>>> import numpy as np
>>> np.set_printoptions(precision=4, suppress=True, linewidth=120)
>>> m1 = np.load("layer15.npy")
>>> m1
array([[-1.5, -0.3,  1.2],
       [-0.1, -0.2,  0.2],
       [ 1.1,  0.5, -1.1],
       [-1.6, -0.5, -0.6],
       [ 1. , -0.9, -0.6],
       [ 0.2, -0.6, -0.2],
       [ 0.6,  1.3,  0.2],
       [-1.1, -0.2, -0.6],
       [ 0.2, -1.6,  0.7],
       [-0.2,  1.2,  1. ],
       [ 0.3, -0.5, -0.9],
       [-1.7,  1.5,  0.1],
       [ 6. ,  0.6,  2.1]])
>>> def softmax(z):
...     e = np.exp(z - z.max(axis=-1, keepdims=True))
...     return e / e.sum(axis=-1, keepdims=True)
... 
>>> softmax(m1[1])
array([0.3072, 0.278 , 0.4147])
>>> att = m1 @ m1.T / np.sqrt(3)
>>> softmax(att)[1] @ m1
array([ 0.1101, -0.0598,  0.1475])
>>> Ac = m1 - m1.mean(axis=0)
>>> vecs = np.linalg.svd(Ac)[2][:1]
>>> Y = Ac - Ac @ vecs.T @ vecs
>>> np.linalg.norm(Y, axis=1).round(6).argmax()
np.int64(8)
>>> np.cov(Ac @ vecs.T, rowvar=False)
array(4.1287)
>>> Q, r_ = np.linalg.qr(m1)
>>> r_
array([[6.9065, 0.3099, 1.4725],
       [0.    , 3.2084, 0.584 ],
       [0.    , 0.    , 2.8391]])
>>> print(Q @ r_)
[[-1.5 -0.3  1.2]
 [-0.1 -0.2  0.2]
 [ 1.1  0.5 -1.1]
 [-1.6 -0.5 -0.6]
 [ 1.  -0.9 -0.6]
 [ 0.2 -0.6 -0.2]
 [ 0.6  1.3  0.2]
 [-1.1 -0.2 -0.6]
 [ 0.2 -1.6  0.7]
 [-0.2  1.2  1. ]
 [ 0.3 -0.5 -0.9]
 [-1.7  1.5  0.1]
 [ 6.   0.6  2.1]]
>>> np.abs(np.diag(r_))
array([6.9065, 3.2084, 2.8391])
>>> Q.shape, r_.shape
((13, 3), (3, 3))
>>> r_.sum(axis=0)
array([6.9065, 3.5183, 4.8956])
>>> r_[3]
Traceback (most recent call last):
  File "<python-input-19>", line 1, in <module>
    r_[3]
    ~~^^^
IndexError: index 3 is out of bounds for axis 0 with size 3
>>> print(r_ - r_[0])
[[ 0.      0.      0.    ]
 [-6.9065  2.8986 -0.8885]
 [-6.9065 -0.3099  1.3666]]
>>> np.linalg.rank(r_)
Traceback (most recent call last):
  File "<python-input-21>", line 1, in <module>
    np.linalg.rank(r_)
    ^^^^^^^^^^^^^^
AttributeError: module 'numpy.linalg' has no attribute 'rank'
>>> arr = np.load("w.npy")
>>> print(arr)
[[-1. -2.  0.]
 [-2. -1.  0.]
 [ 0.  0. -1.]]
>>> D = np.linalg.norm(m1[:, None] - m1[None], axis=-1)
>>> D[12].round(6).argsort(kind="stable")[:4]
array([12,  6,  2,  4])
>>> np.flatnonzero(D[12] < D.mean() / 2)
array([12])
>>> D[12]
array([7.6072, 6.4389, 5.8532, 8.14  , 5.8771, 6.3537, 5.7671, 7.6381, 6.3592, 6.3253, 6.5345, 8.0062, 0.    ])
>>> ev, vecs = np.linalg.eigh(arr)
>>> np.abs(vecs[:, -1]).round(6).argmax()
np.int64(0)
>>> ev.sum(), np.trace(arr)
(np.float64(-3.0), np.float64(-3.0))
>>> print(np.linalg.eigvalsh(arr + -3 * np.eye(3)))
[-6. -4. -2.]
>>> np.unique(ev.round(6) + 0, return_counts=True)[1]
array([1, 1, 1])
>>> print((ev > 1e-8).sum(), (ev < -1e-8).sum())
1 2
>>> np.abs(vecs[:, -1])
array([0.7071, 0.7071, 0.    ])
